$ python3 -q
>>> import numpy as np
>>> np.set_printoptions(precision=1, suppress=True, linewidth=200, sign=" ")
>>> tidy = lambda a: np.round(a, 1) + 0
>>> W0 = np.loadtxt("arr.csv", delimiter=",")
>>> W0
array([[ 0.,  0.,  0.,  4.,  8.,  6.,  8.,  8.,  4.,  9.],
       [ 0.,  0.,  3.,  7.,  2.,  2.,  3.,  2.,  8.,  8.],
       [ 0.,  3.,  0.,  0.,  0.,  0.,  0.,  0.,  0.,  0.],
       [ 4.,  7.,  0.,  0.,  0.,  0.,  0.,  0.,  0.,  0.],
       [ 8.,  2.,  0.,  0.,  0.,  0.,  0.,  0.,  0.,  0.],
       [ 6.,  2.,  0.,  0.,  0.,  0.,  0.,  0.,  0.,  0.],
       [ 8.,  3.,  0.,  0.,  0.,  0.,  0.,  0.,  0.,  0.],
       [ 8.,  2.,  0.,  0.,  0.,  0.,  0.,  0.,  0.,  0.],
       [ 4.,  8.,  0.,  0.,  0.,  0.,  0.,  0.,  0.,  0.],
       [ 9.,  8.,  0.,  0.,  0.,  0.,  0.,  0.,  0.,  0.]])
>>> Uu, sig, Vh = np.linalg.svd(W0)
>>> V = Vh[:(sig > 1e-8).sum()]
>>> rng = np.random.default_rng(70)
>>> x0 = W0[2] + 4 * W0[3] + rng.integers(2) * np.eye(10)[2]
>>> x0
array([ 16.,  31.,   1.,   0.,   0.,   0.,   0.,   0.,   0.,   0.])
>>> np.allclose(V.T @ V @ x0, x0)
False
>>> tidy(V.T @ V)
array([[ 1. ,  0. ,  0. ,  0. ,  0. ,  0. ,  0. ,  0. ,  0. ,  0. ],
       [ 0. ,  1. ,  0. ,  0. ,  0. ,  0. ,  0. ,  0. ,  0. ,  0. ],
       [ 0. ,  0. ,  0.1,  0.2, -0.1, -0.1, -0.1, -0.1,  0.2,  0.1],
       [ 0. ,  0. ,  0.2,  0.3,  0. ,  0. ,  0. ,  0. ,  0.3,  0.2],
       [ 0. ,  0. , -0.1,  0. ,  0.3,  0.2,  0.2,  0.3, -0.1,  0.1],
       [ 0. ,  0. , -0.1,  0. ,  0.2,  0.1,  0.2,  0.2,  0. ,  0.1],
       [ 0. ,  0. , -0.1,  0. ,  0.2,  0.2,  0.2,  0.2,  0. ,  0.2],
       [ 0. ,  0. , -0.1,  0. ,  0.3,  0.2,  0.2,  0.3, -0.1,  0.1],
       [ 0. ,  0. ,  0.2,  0.3, -0.1,  0. ,  0. , -0.1,  0.4,  0.3],
       [ 0. ,  0. ,  0.1,  0.2,  0.1,  0.1,  0.2,  0.1,  0.3,  0.3]])
>>> print(tidy(np.diag(V.T @ V)))
[ 1.   1.   0.1  0.3  0.3  0.1  0.2  0.3  0.4  0.3]
>>> tidy(np.linalg.norm(x0 - V.T @ V @ x0))
np.float64(0.9)
>>> vals, V = np.linalg.eigh(W0)
>>> x0 = np.array([1, 0, 7, 6, 7, 6, 6, 3, 8, 3])
>>> (np.sign(V[:, -1].round(6)) == np.sign(V[0, -1].round(6))).astype(int)
array([ 1,  1,  1,  1,  1,  1,  1,  1,  1,  1])
>>> tidy(np.linalg.eigvalsh(W0[1:, 1:]))
array([-14.4,   0. ,   0. ,   0. ,   0. ,   0. ,   0. ,   0. ,  14.4])
>>> np.linalg.matrix_rank(W0, rtol=0.1)
np.int64(4)
>>> print(np.argsort(-np.linalg.norm(W0, axis=0).round(6), kind="stable")[:3])
[ 0  1  9]
>>> tidy(np.linalg.norm(W0, 2) / np.linalg.norm(W0))
np.float64(0.7)
>>> print(np.linalg.cond(W0) > 100)
True
>>> np.trace(W0)
np.float64(0.0)
>>> tidy(np.abs(np.linalg.eigvals(W0)).max())
np.float64(22.0)
>>> np.allclose(W0, W0.T)
True
>>> print(tidy(np.linalg.det(W0)))
0.0
>>> assert W0 == W0.T
Traceback (most recent call last):
  File "<python-input-26>", line 1, in <module>
    assert W0 == W0.T
           ^^^^^^^^^^
ValueError: The truth value of an array with more than one element is ambiguous. Use a.any() or a.all()
>>> print(tidy(np.linalg.matrix_power(W0, 3)))
[[    0.     0.   600.  2764.  3128.  2446.  3328.  3128.  2964.  4669.]
 [    0.     0.   621.  2249.  2014.  1614.  2221.  2014.  2456.  3456.]
 [  600.   621.     0.     0.     0.     0.     0.     0.     0.     0.]
 [ 2764.  2249.     0.     0.     0.     0.     0.     0.     0.     0.]
 [ 3128.  2014.     0.     0.     0.     0.     0.     0.     0.     0.]
 [ 2446.  1614.     0.     0.     0.     0.     0.     0.     0.     0.]
 [ 3328.  2221.     0.     0.     0.     0.     0.     0.     0.     0.]
 [ 3128.  2014.     0.     0.     0.     0.     0.     0.     0.     0.]
 [ 2964.  2456.     0.     0.     0.     0.     0.     0.     0.     0.]
 [ 4669.  3456.     0.     0.     0.     0.     0.     0.     0.     0.]]
>>> tidy(np.linalg.eigvalsh(W0).min())
np.float64(-22.0)
>>> np.all(np.linalg.eigvalsh(W0) > 0)
np.False_
>>> J = np.load("data.npy")
>>> print(J)
[[-1  2 -1  2 -1  2]
 [-1 -2 -1 -2 -1 -2]
 [ 0 -3  0 -3  0 -3]
 [-1  2 -1  2 -1  2]
 [-1 -2 -1 -2 -1 -2]
 [ 0 -3  0 -3  0 -3]]
>>> tidy(np.trace(np.linalg.pinv(J) @ J))
np.float64(2.0)
>>> print(np.unique(J.round(6), axis=0).shape)
(3, 6)
>>> try:
...     np.linalg.inv(J)
... except np.linalg.LinAlgError as e:
...     print(repr(e))
... 
LinAlgError('Singular matrix')
>>> print(np.linalg.lstsq(J[:-1].T, J[-1])[2])
2
>>> print(np.abs(np.diag(np.linalg.qr(J)[1])) > 1e-9)
[ True  True False False False False]
>>> np.linalg.matrix_rank(J, rtol=0.1)
np.int64(2)
>>> np.argsort(-np.linalg.norm(J, axis=0).round(6), kind="stable")[:3]
array([ 1,  3,  5])
>>> [round(float(x), 1) for x in np.linalg.svd(J, compute_uv=False)[:3]]
[10.1, 3.5, 0.0]
>>> Uu, sig, Vh = np.linalg.svd(W0)
>>> np.argmax(sig[:-1] / (sig[1:] + 1e-6)) + 1
np.int64(4)
>>> tidy(sig)
array([ 22. ,  22. ,   7.9,   7.9,   0. ,   0. ,   0. ,   0. ,   0. ,   0. ])
>>> B = Uu[:, :4] @ np.diag(sig[:4]) @ Vh[:4]
>>> tidy(np.linalg.norm(W0 - B, 2)), tidy(sig[4])
(np.float64(0.0), np.float64(0.0))
>>> tidy(B)
array([[ 0.,  0.,  0.,  4.,  8.,  6.,  8.,  8.,  4.,  9.],
       [ 0.,  0.,  3.,  7.,  2.,  2.,  3.,  2.,  8.,  8.],
       [ 0.,  3.,  0.,  0.,  0.,  0.,  0.,  0.,  0.,  0.],
       [ 4.,  7.,  0.,  0.,  0.,  0.,  0.,  0.,  0.,  0.],
       [ 8.,  2.,  0.,  0.,  0.,  0.,  0.,  0.,  0.,  0.],
       [ 6.,  2.,  0.,  0.,  0.,  0.,  0.,  0.,  0.,  0.],
       [ 8.,  3.,  0.,  0.,  0.,  0.,  0.,  0.,  0.,  0.],
       [ 8.,  2.,  0.,  0.,  0.,  0.,  0.,  0.,  0.,  0.],
       [ 4.,  8.,  0.,  0.,  0.,  0.,  0.,  0.,  0.,  0.],
       [ 9.,  8.,  0.,  0.,  0.,  0.,  0.,  0.,  0.,  0.]])
>>> print(tidy(np.linalg.norm(W0 - B) / np.linalg.norm(W0)))
0.0
